In [1]: import numpy as np

In [2]: np.set_printoptions(precision=2, suppress=True, linewidth=120)

In [3]: A = np.array([[-16.18, 12.36, 0.84, -4.24, 0.21, -13.96],
   ...:     [-15.76, 11.99, 0.0, -3.35, 0.87, -13.01],
   ...:     [10.77, 8.08, -15.58, -17.89, -12.38, -5.65],
   ...:     [-17.18, 13.0, 0.88, -3.21, -0.14, -13.34],
   ...:     [-20.18, 12.46, 8.09, 2.38, 0.03, 4.81],
   ...:     [11.22, 9.88, -15.85, -18.23, -13.17, -4.79],
   ...:     [-16.74, 13.21, -0.49, -2.57, -0.31, -12.94],
   ...:     [-16.19, 12.61, 0.03, -3.55, -0.56, -13.62],
   ...:     [9.51, 5.51, -13.96, -17.68, -12.89, -5.5],
   ...:     [9.92, 7.5, -15.02, -18.36, -12.32, -6.76]])

In [4]: rng = np.random.default_rng(66433)

In [5]: A2 = A + rng.integers(-2, 3, (10, 3)) @ rng.integers(-2, 3, (3, 6))

In [6]: A2
Out[6]: 
array([[-15.18,  13.36,  -3.16,  -2.24,   2.21, -12.96],
       [ -8.76,   9.99,   2.  ,   4.65,  -0.13, -18.01],
       [  5.77,   9.08, -15.58, -23.89, -12.38,  -2.65],
       [-20.18,  14.  ,   0.88,  -7.21,   0.86, -10.34],
       [-15.18,  10.46,  14.09,   6.38,  -0.97,   1.81],
       [ 20.22,   7.88,  -9.85, -10.23, -12.17,  -7.79],
       [-21.74,  15.21,  -2.49,  -8.57,   1.69,  -7.94],
       [-15.19,  14.61,  -1.97,  -3.55,   4.44,  -8.62],
       [  4.51,   7.51, -15.96, -23.68, -10.89,  -0.5 ],
       [  8.92,   9.5 , -21.02, -18.36,  -9.32,  -3.76]])

In [7]: np.linalg.matrix_rank(A2 - A, tol=1e-8)
Out[7]: np.int64(3)

In [8]: np.round(np.linalg.svd(A2 - A, compute_uv=False), 2) + 0
Out[8]: array([26.66, 10.83,  7.29,  0.  ,  0.  ,  0.  ])

In [9]: np.abs(A2 - A).sum(axis=1)
Out[9]: array([11., 25., 15., 12., 21., 29., 22., 15., 22., 15.])
